$ ipython --no-banner

In [1]: import numpy as np

In [2]: from numpy import linalg as LA

In [3]: np.set_printoptions(precision=2, suppress=True, linewidth=140, legacy="1.25")

In [4]: rd = lambda a: np.round(a, 2) + 0

In [5]: J = np.load("m.npy")

In [6]: J
Out[6]: 
array([[-2,  0,  0,  0,  0,  0],
       [ 0, -2,  0,  0,  0,  0],
       [ 0,  0, -1,  0,  0,  0],
       [ 0,  0,  0,  1,  0,  0],
       [ 0,  0,  0,  0,  0,  0],
       [ 0,  0,  0,  0,  0, -1]])

In [7]: left, s, vt = LA.svd(J)

In [8]: vecs = vt[:(s > 1e-8).sum()]

In [9]: rng = np.random.default_rng(76)

In [10]: x = J[3] + 2 * J[0] + rng.integers(2) * np.eye(6)[0]

In [11]: x
Out[11]: array([-3.,  0.,  0.,  1.,  0.,  0.])

In [12]: np.allclose(vecs.T @ vecs @ x, x)
Out[12]: True

In [13]: np.diag(vecs.T @ vecs)
Out[13]: array([1., 1., 1., 1., 0., 1.])

In [14]: rd(LA.norm(x - vecs.T @ vecs @ x))
Out[14]: 0.0

In [15]: vecs.T @ vecs
Out[15]: 
array([[1., 0., 0., 0., 0., 0.],
       [0., 1., 0., 0., 0., 0.],
       [0., 0., 1., 0., 0., 0.],
       [0., 0., 0., 1., 0., 0.],
       [0., 0., 0., 0., 0., 0.],
       [0., 0., 0., 0., 0., 1.]])

In [16]: np.prod(np.diag(J)), rd(LA.det(J))
Out[16]: (0, 0.0)

In [17]: J @ J
Out[17]: 
array([[4, 0, 0, 0, 0, 0],
       [0, 4, 0, 0, 0, 0],
       [0, 0, 1, 0, 0, 0],
       [0, 0, 0, 1, 0, 0],
       [0, 0, 0, 0, 0, 0],
       [0, 0, 0, 0, 0, 1]])

In [18]: LA.matrix_rank(J - J[0, 0] * np.eye(6))
Out[18]: 4

In [19]: A = np.load("data.npy")

In [20]: A
Out[20]: 
array([[5., 1., 1., 1., 1., 1., 1.],
       [1., 5., 1., 1., 1., 1., 1.],
       [1., 1., 5., 1., 1., 1., 1.],
       [1., 1., 1., 5., 1., 1., 1.],
       [1., 1., 1., 1., 5., 1., 1.],
       [1., 1., 1., 1., 1., 5., 1.],
       [1., 1., 1., 1., 1., 1., 5.]])

In [21]: x = np.ones(7)

In [22]: for _ in range(5):
    ...:     x = A @ x
    ...:     x /= LA.norm(x)
    ...:     print(round(x @ A @ x, 2))
    ...: 
11.0
11.0
11.0
11.0
11.0

In [23]: rd(x)
Out[23]: array([0.38, 0.38, 0.38, 0.38, 0.38, 0.38, 0.38])

In [24]: rd(LA.eigvalsh(A)[-1])
Out[24]: 11.0

In [25]: M2 = np.array([[1, 1], [1, -1]])

In [26]: F = np.kron(M2, np.kron(M2, M2))[rng.permutation(8)][:3]

In [27]: F
Out[27]: 
array([[ 1,  1,  1,  1, -1, -1, -1, -1],
       [ 1, -1, -1,  1, -1,  1,  1, -1],
       [ 1,  1, -1, -1,  1,  1, -1, -1]])

In [28]: x = np.array([0, 1, 0, 0, 1, 3, 2, 2])

In [29]: print(np.einsum("ij,j->i", F, x))
[-7  1  1]

In [30]: F @ np.ones(8)
Out[30]: array([0., 0., 0.])

In [31]: F @ (2 * x)
Out[31]: array([-14,   2,   2])

In [32]: F @ x
Out[32]: array([-7,  1,  1])

In [33]: print(F * x)
[[ 0  1  0  0 -1 -3 -2 -2]
 [ 0 -1  0  0 -1  3  2 -2]
 [ 0  1  0  0  1  3 -2 -2]]

In [34]: M2 = F / np.sqrt((F ** 2).mean(axis=1, keepdims=True))

In [35]: M2[1]
Out[35]: array([ 1., -1., -1.,  1., -1.,  1.,  1., -1.])

In [36]: LA.matrix_rank(M2) == LA.matrix_rank(F)
Out[36]: True

In [37]: LA.matrix_rank(F - F.mean(axis=1, keepdims=True))
Out[37]: 3

In [38]: def softmax(z):
    ...:     e = np.exp(z - z.max(axis=-1, keepdims=True))
    ...:     return e / e.sum(axis=-1, keepdims=True)
    ...: 

In [39]: rd(softmax(10 * F[2]))
Out[39]: array([0.25, 0.25, 0.  , 0.  , 0.25, 0.25, 0.  , 0.  ])

In [40]: scores = F @ F.T / np.sqrt(8)

In [41]: rd(softmax(scores))
Out[41]: 
array([[0.89, 0.05, 0.05],
       [0.05, 0.89, 0.05],
       [0.05, 0.05, 0.89]])

In [42]: softmax(scores).round(6).argmax(axis=1)
Out[42]: array([0, 1, 2])

In [43]: T = np.stack([F, -1 * F, F[::-1]])

In [44]: LA.matrix_rank(T.reshape(3, -1))
Out[44]: 2

In [45]: np.einsum("bij,cij->bc", T, T)
Out[45]: 
array([[ 24, -24,   8],
       [-24,  24,  -8],
       [  8,  -8,  24]])

In [46]: (T @ F.T).shape
Out[46]: (3, 3, 3)

In [47]: T.shape
Out[47]: (3, 3, 8)

In [48]: print(rd(LA.norm(T, axis=(1, 2))))
[4.9 4.9 4.9]

In [49]: t = np.radians(100)

In [50]: Rm = np.eye(8)

In [51]: Rm[4, 4] = Rm[2, 2] = np.cos(t)

In [52]: Rm[4, 2], Rm[2, 4] = -np.sin(t), np.sin(t)

In [53]: rd(Rm)
Out[53]: 
array([[ 1.  ,  0.  ,  0.  ,  0.  ,  0.  ,  0.  ,  0.  ,  0.  ],
       [ 0.  ,  1.  ,  0.  ,  0.  ,  0.  ,  0.  ,  0.  ,  0.  ],
       [ 0.  ,  0.  , -0.17,  0.  ,  0.98,  0.  ,  0.  ,  0.  ],
       [ 0.  ,  0.  ,  0.  ,  1.  ,  0.  ,  0.  ,  0.  ,  0.  ],
       [ 0.  ,  0.  , -0.98,  0.  , -0.17,  0.  ,  0.  ,  0.  ],
       [ 0.  ,  0.  ,  0.  ,  0.  ,  0.  ,  1.  ,  0.  ,  0.  ],
       [ 0.  ,  0.  ,  0.  ,  0.  ,  0.  ,  0.  ,  1.  ,  0.  ],
       [ 0.  ,  0.  ,  0.  ,  0.  ,  0.  ,  0.  ,  0.  ,  1.  ]])

In [54]: M2 = F @ Rm.T

In [55]: np.allclose(LA.norm(F, axis=1), LA.norm(M2, axis=1))
Out[55]: True

In [56]: E = np.load("mat.npy")

In [57]: E
Out[57]: 
array([[  4,  -6],
       [  4,  -6],
       [ -6,   9],
       [-10,  15],
       [  6,  -9],
       [  8, -12],
       [  2,  -3]])

In [58]: # rows 0 and 1 are equal

In [59]: rd(np.trace(LA.pinv(E) @ E))
Out[59]: 1.0

In [60]: np.abs(np.diag(LA.qr(E)[1])) > 1e-9
Out[60]: array([ True, False])

In [61]: r0 = np.array([2, -2])

In [62]: np.correlate(E[5], E[1], "full")
Out[62]: array([-48, 104, -48])

In [63]: np.polyval(r0, E[5])
Out[63]: array([ 14, -26])

In [64]: K = np.array([[0, 1, 0], [0, 2, 0], [0, 0, 0]])

In [65]: rd(np.sort(LA.eigvals(K)))
Out[65]: array([0., 0., 2.])

In [66]: K @ K
Out[66]: 
array([[0, 2, 0],
       [0, 4, 0],
       [0, 0, 0]])

In [67]: LA.matrix_rank(K - K[0, 0] * np.eye(3))
Out[67]: 1

In [68]: LA.matrix_power(K - np.diag(np.diag(K)), 3)
Out[68]: 
array([[0, 0, 0],
       [0, 0, 0],
       [0, 0, 0]])

In [69]: np.prod(np.diag(K)), rd(LA.det(K))
Out[69]: (0, 0.0)

In [70]: r = LA.matrix_rank(K)

In [71]: r
Out[71]: 1

In [72]: N = LA.svd(K)[2][r:].T

In [73]: N @ N.T
Out[73]: 
array([[1., 0., 0.],
       [0., 0., 0.],
       [0., 0., 1.]])

In [74]: np.allclose(K @ N, 0)
Out[74]: True

In [75]: [int(LA.matrix_rank(np.delete(K, i, axis=0))) for i in range(3)]
Out[75]: [1, 1, 1]

In [76]: print(K @ N)
[[0. 0.]
 [0. 0.]
 [0. 0.]]

In [77]: LA.matrix_rank(K.T @ K), LA.matrix_rank(K @ K.T)
Out[77]: (1, 1)

In [78]: [int(LA.matrix_rank(K[:, :j + 1])) for j in range(3)]
Out[78]: [0, 1, 1]

In [79]: print(rd(np.abs(LA.eigvals(K)).max()))
2.0

In [80]: np.allclose(K @ K.T, K.T @ K)
Out[80]: False

In [81]: LA.determinant(K)
---------------------------------------------------------------------------
AttributeError                            Traceback (most recent call last)
Cell In[81], line 1
----> 1 LA.determinant(K)

AttributeError: module 'numpy.linalg' has no attribute 'determinant'
